$ python3 -q
>>> import numpy as np
>>> import numpy.linalg as la
>>> np.set_printoptions(precision=1, suppress=True, linewidth=200)
>>> A = np.array([[0.0, -4.0, 1.0, -5.0, 4.0, 4.0, -4.0, -5.0],
...     [-4.0, 0.0, 0.0, 0.0, 0.0, 0.0, 0.0, 0.0],
...     [1.0, 0.0, 0.0, 0.0, 0.0, 0.0, 0.0, 0.0],
...     [-5.0, 0.0, 0.0, 0.0, 0.0, 0.0, 0.0, 0.0],
...     [4.0, 0.0, 0.0, 0.0, 0.0, 0.0, 0.0, 0.0],
...     [4.0, 0.0, 0.0, 0.0, 0.0, 0.0, 0.0, 0.0],
...     [-4.0, 0.0, 0.0, 0.0, 0.0, 0.0, 0.0, 0.0],
...     [-5.0, 0.0, 0.0, 0.0, 0.0, 0.0, 0.0, 0.0]])
>>> w, evecs = la.eigh(A)
>>> x = np.array([2, -3, -3, 3, 0, -3, -2, 0])
>>> np.abs(A).sum(axis=1).max(), round(np.abs(w).max(), 1)
(np.float64(27.0), np.float64(10.7))
>>> np.round(evecs * np.maximum(w, 0) @ evecs.T, 1) + 0
array([[ 5.4, -2. ,  0.5, -2.5,  2. ,  2. , -2. , -2.5],
       [-2. ,  0.7, -0.2,  0.9, -0.7, -0.7,  0.7,  0.9],
       [ 0.5, -0.2,  0. , -0.2,  0.2,  0.2, -0.2, -0.2],
       [-2.5,  0.9, -0.2,  1.2, -0.9, -0.9,  0.9,  1.2],
       [ 2. , -0.7,  0.2, -0.9,  0.7,  0.7, -0.7, -0.9],
       [ 2. , -0.7,  0.2, -0.9,  0.7,  0.7, -0.7, -0.9],
       [-2. ,  0.7, -0.2,  0.9, -0.7, -0.7,  0.7,  0.9],
       [-2.5,  0.9, -0.2,  1.2, -0.9, -0.9,  0.9,  1.2]])
>>> np.round(evecs * np.abs(w) @ evecs.T, 1) + 0
array([[10.7,  0. ,  0. ,  0. ,  0. ,  0. ,  0. ,  0. ],
       [ 0. ,  1.5, -0.4,  1.9, -1.5, -1.5,  1.5,  1.9],
       [ 0. , -0.4,  0.1, -0.5,  0.4,  0.4, -0.4, -0.5],
       [ 0. ,  1.9, -0.5,  2.3, -1.9, -1.9,  1.9,  2.3],
       [ 0. , -1.5,  0.4, -1.9,  1.5,  1.5, -1.5, -1.9],
       [ 0. , -1.5,  0.4, -1.9,  1.5,  1.5, -1.5, -1.9],
       [ 0. ,  1.5, -0.4,  1.9, -1.5, -1.5,  1.5,  1.9],
       [ 0. ,  1.9, -0.5,  2.3, -1.9, -1.9,  1.9,  2.3]])
